% python3 -q
>>> import numpy as np
>>> import numpy.linalg as la
>>> np.set_printoptions(precision=1, suppress=True, linewidth=120)
>>> feats = np.load("m.npy")
>>> feats
array([[-9.,  2.,  0.,  0.],
       [ 2.,  4.,  2.,  0.],
       [ 0.,  2., -5.,  2.],
       [ 0.,  0.,  2.,  2.]])
>>> # symmetric, so the eigenvalues are real
>>> (feats + feats.T) / 2
array([[-9.,  2.,  0.,  0.],
       [ 2.,  4.,  2.,  0.],
       [ 0.,  2., -5.,  2.],
       [ 0.,  0.,  2.,  2.]])
>>> la.matrix_power(feats, 3)
array([[-785.,  138.,  -40.,    8.],
       [ 138.,   72.,   66.,    4.],
       [ -40.,   66., -181.,   54.],
       [   8.,    4.,   54.,    4.]])
>>> np.trace(feats)
np.float64(-8.0)
>>> round(float(la.det(feats)), 1)
632.0
>>> (feats - feats.T) / 2
array([[0., 0., 0., 0.],
       [0., 0., 0., 0.],
       [0., 0., 0., 0.],
       [0., 0., 0., 0.]])
>>> feats @ feats
array([[ 85., -10.,   4.,   0.],
       [-10.,  24.,  -2.,   4.],
       [  4.,  -2.,  33.,  -6.],
       [  0.,   4.,  -6.,   8.]])
>>> np.sort(np.abs(la.eigvals(feats)))
array([2.4, 4.8, 5.9, 9.3])
>>> np.allclose(feats, feats.T)
True
>>> ev, vecs = la.eigh(feats)
>>> np.round(vecs.T @ vecs, 1) + 0
array([[1., 0., 0., 0.],
       [0., 1., 0., 0.],
       [0., 0., 1., 0.],
       [0., 0., 0., 1.]])
>>> (ev > 1e-8).sum(), (ev < -1e-8).sum()
(np.int64(2), np.int64(2))
>>> print(la.svd(feats, compute_uv=False))
[9.3 5.9 4.8 2.4]
>>> np.abs(vecs[:, -1])
array([0.1, 0.9, 0.2, 0.2])
>>> np.abs(vecs[:, -1]).round(6).argmax()
np.int64(1)
>>> print(la.eigvalsh(feats + 3 * np.eye(4)))
[-6.3 -2.9  5.4  7.8]
>>> np.round(vecs.T @ feats @ vecs, 1) + 0
array([[-9.3,  0. ,  0. ,  0. ],
       [ 0. , -5.9,  0. ,  0. ],
       [ 0. ,  0. ,  2.4,  0. ],
       [ 0. ,  0. ,  0. ,  4.8]])
>>> print(np.unique(ev.round(6) + 0, return_counts=True)[1])
[1 1 1 1]
>>> np.round(vecs @ np.diag(ev) @ vecs.T, 1) + 0
array([[-9.,  2.,  0.,  0.],
       [ 2.,  4.,  2.,  0.],
       [ 0.,  2., -5.,  2.],
       [ 0.,  0.,  2.,  2.]])
>>> la.eigvalsh(feats @ feats)
array([ 5.9, 22.8, 34.4, 87. ])
>>> U, sig, Vt = la.svd(feats, full_matrices=False)
>>> sig
array([9.3, 5.9, 4.8, 2.4])
>>> np.cumsum(sig ** 2) / np.sum(sig ** 2)
array([0.6, 0.8, 1. , 1. ])
>>> print(sig / sig[0])
[1.  0.6 0.5 0.3]
>>> np.round(U.T @ feats @ Vt.T, 1) + 0
array([[9.3, 0. , 0. , 0. ],
       [0. , 5.9, 0. , 0. ],
       [0. , 0. , 4.8, 0. ],
       [0. , 0. , 0. , 2.4]])
>>> np.round(Vt @ Vt.T, 1) + 0
array([[1., 0., 0., 0.],
       [0., 1., 0., 0.],
       [0., 0., 1., 0.],
       [0., 0., 0., 1.]])
>>> q, R = la.qr(feats)
>>> np.round(q @ R, 1) + 0
array([[-9.,  2.,  0.,  0.],
       [ 2.,  4.,  2.,  0.],
       [ 0.,  2., -5.,  2.],
       [ 0.,  0.,  2.,  2.]])
>>> q.shape, R.shape
((4, 4), (4, 4))
>>> Y = la.inv(feats)
>>> np.round(la.slogdet(feats)[0], 1)
np.float64(1.0)
>>> print((np.abs(Y) > 1e-9).astype(int))
[[1 1 1 1]
 [1 1 1 1]
 [1 1 1 1]
 [1 1 1 1]]
>>> round(float(la.cond(feats)), 1)
3.9
>>> mat = np.load("test11.npy")
>>> mat
array([[ 25,  15,  20,   5],
       [  5,   3,   4,   1],
       [-15,  -9, -12,  -3],
       [-20, -12, -16,  -4]])
>>> # rows and columns are dependent
>>> Y = mat / np.sqrt((mat ** 2).mean(axis=1, keepdims=True))
>>> la.norm(Y, axis=1)
array([2., 2., 2., 2.])
>>> mat - mat.mean(axis=1, keepdims=True)
array([[  8.8,  -1.2,   3.8, -11.2],
       [  1.8,  -0.2,   0.8,  -2.2],
       [ -5.2,   0.8,  -2.2,   6.8],
       [ -7. ,   1. ,  -3. ,   9. ]])
>>> r0, v = mat[1], mat[2]
>>> r0 @ r0
np.int64(51)
>>> p = (r0 @ v) / (r0 @ r0) * r0
>>> v - p
array([0., 0., 0., 0.])
>>> print(round(la.norm(r0 + v) ** 2 + la.norm(r0 - v) ** 2, 1))
1020.0
>>> rng = np.random.default_rng(77529)
>>> z = rng.permutation(4)
>>> z
array([0, 3, 1, 2])
>>> Y = mat[z][:, z]
>>> Y
array([[ 25,   5,  15,  20],
       [-20,  -4, -12, -16],
       [  5,   1,   3,   4],
       [-15,  -3,  -9, -12]])
>>> print(np.allclose(Y, mat))
False
>>> np.diag(Y)
array([ 25,  -4,   3, -12])
>>> print(round(la.det(Y), 1), round(la.det(mat[z]), 1))
-0.0 -0.0
